% ipython --no-banner

In [1]: import numpy as np

In [2]: from numpy import linalg as LA

In [3]: np.set_printoptions(precision=2, suppress=True, linewidth=200)

In [4]: A = np.loadtxt("arr.csv", delimiter=",")

In [5]: A
Out[5]: 
array([[-2.,  0., -1.],
       [ 0.,  0.,  3.],
       [-2.,  0., 14.]])

In [6]: np.unique(A.round(6), axis=0).shape
Out[6]: (3, 3)

In [7]: round(np.trace(LA.pinv(A) @ A), 2)
Out[7]: np.float64(2.0)

In [8]: np.allclose(A[:-1].T @ LA.lstsq(A[:-1].T, A[-1])[0], A[-1])
Out[8]: True

In [9]: A @ LA.pinv(A) @ A
Out[9]: 
array([[-2.,  0., -1.],
       [ 0.,  0.,  3.],
       [-2.,  0., 14.]])

In [10]: LA.lstsq(A[:-1].T, A[-1])[2]
Out[10]: np.int32(2)

In [11]: U, sv, vt = LA.svd(A)

In [12]: np.argmax(sv[:-1] / (sv[1:] + 1e-6)) + 1
Out[12]: np.int64(2)

In [13]: sv
Out[13]: array([14.47,  2.15,  0.  ])

In [14]: Y = U[:, :2] @ np.diag(sv[:2]) @ vt[:2]

In [15]: round(float(np.abs(A - Y).max()), 2)
Out[15]: 0.0

In [16]: LA.norm(A, axis=0)
Out[16]: array([ 2.83,  0.  , 14.35])

In [17]: round(float(LA.norm(A, 2)), 2)
Out[17]: 14.47

In [18]: round(LA.norm(A, 1), 2), round(float(LA.norm(A, np.inf)), 2)
Out[18]: (np.float64(18.0), 16.0)

In [19]: np.round(LA.norm(A) ** 2 / LA.norm(A, 2) ** 2, 2)
Out[19]: np.float64(1.02)

In [20]: np.round(LA.norm(A[1] - A[0]), 2)
Out[20]: np.float64(4.47)

In [21]: round(LA.norm(A, "nuc"), 2)
Out[21]: np.float64(16.62)

In [22]: data = np.load("out12.npy")

In [23]: data
Out[23]: 
array([[ 7.  , -3.26,  1.44,  2.64],
       [-0.65,  3.93,  2.4 ,  1.43],
       [11.49,  4.09,  5.38,  8.34],
       [ 1.14, -2.97, -0.25,  1.68],
       [ 2.22,  1.78,  1.98,  3.69],
       [ 7.93, -1.8 ,  1.09, 10.39],
       [ 5.8 , -3.95, -0.64, 10.44],
       [-2.05, -7.54, -2.38, -4.46],
       [-2.25,  4.64,  1.14,  7.5 ],
       [-1.58,  5.85,  2.57,  3.79],
       [10.17,  3.73,  5.3 ,  5.28],
       [ 8.08, -0.12,  3.64,  0.44],
       [-0.88, -3.32, -1.82,  5.85],
       [ 0.73, -1.87,  1.1 , -3.9 ],
       [ 7.18,  7.34,  5.13, 10.12],
       [ 7.73,  0.13,  3.12,  3.48],
       [10.35,  5.44,  6.05,  5.87],
       [-1.37,  3.57,  1.26,  5.62],
       [-4.71, -2.94, -1.62, -1.77],
       [ 3.81,  1.16,  1.56,  7.55],
       [14.51, -7.25,  1.28,  7.54],
       [-5.58,  1.59, -1.99, 10.82],
       [ 6.95,  6.26,  4.53, 10.26],
       [ 1.85,  1.93,  1.41,  6.64],
       [ 7.67,  3.5 ,  4.74,  3.01],
       [ 0.76,  2.03,  2.3 , -0.33],
       [ 5.94, -3.21,  1.29,  1.54],
       [ 1.42,  0.48,  2.41, -3.87],
       [ 0.32,  2.01,  1.45,  3.68],
       [ 4.27,  7.56,  6.18, -1.04]])

In [24]: vec = np.array([3, 7, 8, 9])

In [25]: target = data @ vec

In [26]: LA.lstsq(data, target)[0]
Out[26]: array([3., 7., 8., 9.])

In [27]: rng = np.random.default_rng(5107)

In [28]: target = target + 0.02 * rng.normal(size=30)

In [29]: target
Out[29]: 
array([  33.44,   57.64,  181.21,   -4.24,   68.18,  113.38,   78.56, -118.13,  102.34,   90.89,  146.56,   56.45,   12.24,  -37.21,  205.04,   80.38,  170.39,   81.56,  -63.59,   99.97,   70.9 ,
         75.86,  193.22,   90.11,  112.48,   31.91,   19.52,   -7.91,   59.72,  105.8 ])

In [30]: beta, *_ = LA.lstsq(data, target)

In [31]: np.round(data.T @ (target - data @ beta), 2) + 0
Out[31]: array([0., 0., 0., 0.])

In [32]: beta.round()
Out[32]: array([3., 7., 8., 9.])

In [33]: beta
Out[33]: array([3., 7., 8., 9.])

In [34]: [round(float(LA.norm(LA.solve(data.T @ data + lam * np.eye(4), data.T @ target))), 2) for lam in (0, 1, 10, 100)]
Out[34]: [14.25, 14.16, 13.8, 12.74]
